>>> import numpy as np
>>> from numpy import linalg as LA
>>> np.set_printoptions(precision=2, suppress=True, linewidth=120)
>>> X = np.loadtxt("sample7.csv", delimiter=",")
>>> X.round(2) + 0
array([[0.11, 0.07, 0.11, 0.07, 0.07, 0.11, 0.15, 0.11, 0.02, 0.15],
       [0.07, 0.04, 0.07, 0.04, 0.04, 0.07, 0.09, 0.07, 0.01, 0.09],
       [0.11, 0.07, 0.11, 0.07, 0.07, 0.11, 0.15, 0.11, 0.02, 0.15],
       [0.07, 0.04, 0.07, 0.04, 0.04, 0.07, 0.09, 0.07, 0.01, 0.09],
       [0.07, 0.04, 0.07, 0.04, 0.04, 0.07, 0.09, 0.07, 0.01, 0.09],
       [0.11, 0.07, 0.11, 0.07, 0.07, 0.11, 0.15, 0.11, 0.02, 0.15],
       [0.15, 0.09, 0.15, 0.09, 0.09, 0.15, 0.22, 0.15, 0.03, 0.22],
       [0.11, 0.07, 0.11, 0.07, 0.07, 0.11, 0.15, 0.11, 0.02, 0.15],
       [0.02, 0.01, 0.02, 0.01, 0.01, 0.02, 0.03, 0.02, 0.  , 0.03],
       [0.15, 0.09, 0.15, 0.09, 0.09, 0.15, 0.22, 0.15, 0.03, 0.22]])
>>> x = np.array([0, 1, 2, 0, 0, 1, 0, 3, 2, 3])
>>> (X @ x).argmax()
np.int64(6)
>>> np.sign((X @ x).round(6))
array([1., 1., 1., 1., 1., 1., 1., 1., 1., 1.])
>>> LA.norm(X @ x) <= LA.norm(X, 2) * LA.norm(x) + 1e-9
np.True_
>>> np.einsum("ij,j->i", X, x)
array([1.24, 0.74, 1.24, 0.74, 0.74, 1.24, 1.73, 1.24, 0.25, 1.73])
>>> X @ np.ones(10)
array([0.97, 0.58, 0.97, 0.58, 0.58, 0.97, 1.36, 0.97, 0.19, 1.36])
>>> X @ np.eye(10)[6]
array([0.15, 0.09, 0.15, 0.09, 0.09, 0.15, 0.22, 0.15, 0.03, 0.22])
>>> X * x
array([[0.  , 0.07, 0.22, 0.  , 0.  , 0.11, 0.  , 0.33, 0.04, 0.46],
       [0.  , 0.04, 0.13, 0.  , 0.  , 0.07, 0.  , 0.2 , 0.03, 0.28],
       [0.  , 0.07, 0.22, 0.  , 0.  , 0.11, 0.  , 0.33, 0.04, 0.46],
       [0.  , 0.04, 0.13, 0.  , 0.  , 0.07, 0.  , 0.2 , 0.03, 0.28],
       [0.  , 0.04, 0.13, 0.  , 0.  , 0.07, 0.  , 0.2 , 0.03, 0.28],
       [0.  , 0.07, 0.22, 0.  , 0.  , 0.11, 0.  , 0.33, 0.04, 0.46],
       [0.  , 0.09, 0.31, 0.  , 0.  , 0.15, 0.  , 0.46, 0.06, 0.65],
       [0.  , 0.07, 0.22, 0.  , 0.  , 0.11, 0.  , 0.33, 0.04, 0.46],
       [0.  , 0.01, 0.04, 0.  , 0.  , 0.02, 0.  , 0.07, 0.01, 0.09],
       [0.  , 0.09, 0.31, 0.  , 0.  , 0.15, 0.  , 0.46, 0.06, 0.65]])
>>> X @ x
array([1.24, 0.74, 1.24, 0.74, 0.74, 1.24, 1.73, 1.24, 0.25, 1.73])
>>> vals, vecs = LA.eigh(X)
>>> x = np.array([1, 1, 0, 3, 2, 1, 2, 0, 1, 2])
>>> np.round(vecs * np.maximum(vals, 0) @ vecs.T, 2) + 0
array([[0.11, 0.07, 0.11, 0.07, 0.07, 0.11, 0.15, 0.11, 0.02, 0.15],
       [0.07, 0.04, 0.07, 0.04, 0.04, 0.07, 0.09, 0.07, 0.01, 0.09],
       [0.11, 0.07, 0.11, 0.07, 0.07, 0.11, 0.15, 0.11, 0.02, 0.15],
       [0.07, 0.04, 0.07, 0.04, 0.04, 0.07, 0.09, 0.07, 0.01, 0.09],
       [0.07, 0.04, 0.07, 0.04, 0.04, 0.07, 0.09, 0.07, 0.01, 0.09],
       [0.11, 0.07, 0.11, 0.07, 0.07, 0.11, 0.15, 0.11, 0.02, 0.15],
       [0.15, 0.09, 0.15, 0.09, 0.09, 0.15, 0.22, 0.15, 0.03, 0.22],
       [0.11, 0.07, 0.11, 0.07, 0.07, 0.11, 0.15, 0.11, 0.02, 0.15],
       [0.02, 0.01, 0.02, 0.01, 0.01, 0.02, 0.03, 0.02, 0.  , 0.03],
       [0.15, 0.09, 0.15, 0.09, 0.09, 0.15, 0.22, 0.15, 0.03, 0.22]])
>>> round(x @ X @ x, 2)
np.float64(14.38)
>>> LA.lstsq(X[:-1].T, X[-1])[2]
np.int32(1)
>>> np.allclose(X[:-1].T @ LA.lstsq(X[:-1].T, X[-1])[0], X[-1])
True
>>> np.abs(np.diag(LA.qr(X)[1])) > 1e-9
array([ True, False, False, False, False, False, False, False, False, False])
>>> U, sig, VT = LA.svd(X)
>>> np.argmax(sig[:-1] / (sig[1:] + 1e-6)) + 1
np.int64(1)
>>> out = U[:, :1] @ np.diag(sig[:1]) @ VT[:1]
>>> round(float(LA.norm(X - out) / LA.norm(X)), 2)
0.0
>>> np.round(LA.norm(X - out, 2), 2), round(sig[1], 2)
(np.float64(0.0), np.float64(0.0))
>>> LA.matrix_rank(X, rtol=0.05)
np.int64(1)
>>> data = np.loadtxt("test12.csv", delimiter=",")
>>> data
array([[ 161.,    1.,    2.,   -3.,   -2.,   -3.,   -2.],
       [   2.,  140.,    2.,    1.,   -1.,    1.,    1.],
       [   0.,   -2.,  -43.,   -2.,    2.,   -2.,   -1.],
       [  -3.,    1.,    1.,   23.,    1.,    2.,   -1.],
       [   2.,    0.,    1.,    3.,  -99.,    2.,    1.],
       [  -1.,    0.,    2.,   -2.,    3.,   20.,   -1.],
       [   0.,    3.,   -2.,   -2.,   -2.,    0., -179.]])
>>> out = data[0, 0] * data[1:] - np.outer(data[1:, 0], data[0])
>>> out
array([[     0.,  22538.,    318.,    167.,   -157.,    167.,    165.],
       [     0.,   -322.,  -6923.,   -322.,    322.,   -322.,   -161.],
       [     0.,    164.,    167.,   3694.,    155.,    313.,   -167.],
       [     0.,     -2.,    157.,    489., -15935.,    328.,    165.],
       [     0.,      1.,    324.,   -325.,    481.,   3217.,   -163.],
       [     0.,    483.,   -322.,   -322.,   -322.,      0., -28819.]])
>>> np.flatnonzero(~out.round(6).any(axis=1))
array([], dtype=int64)
>>> data[:, 0] / data[0, 0]
array([ 1.  ,  0.01,  0.  , -0.02,  0.01, -0.01,  0.  ])
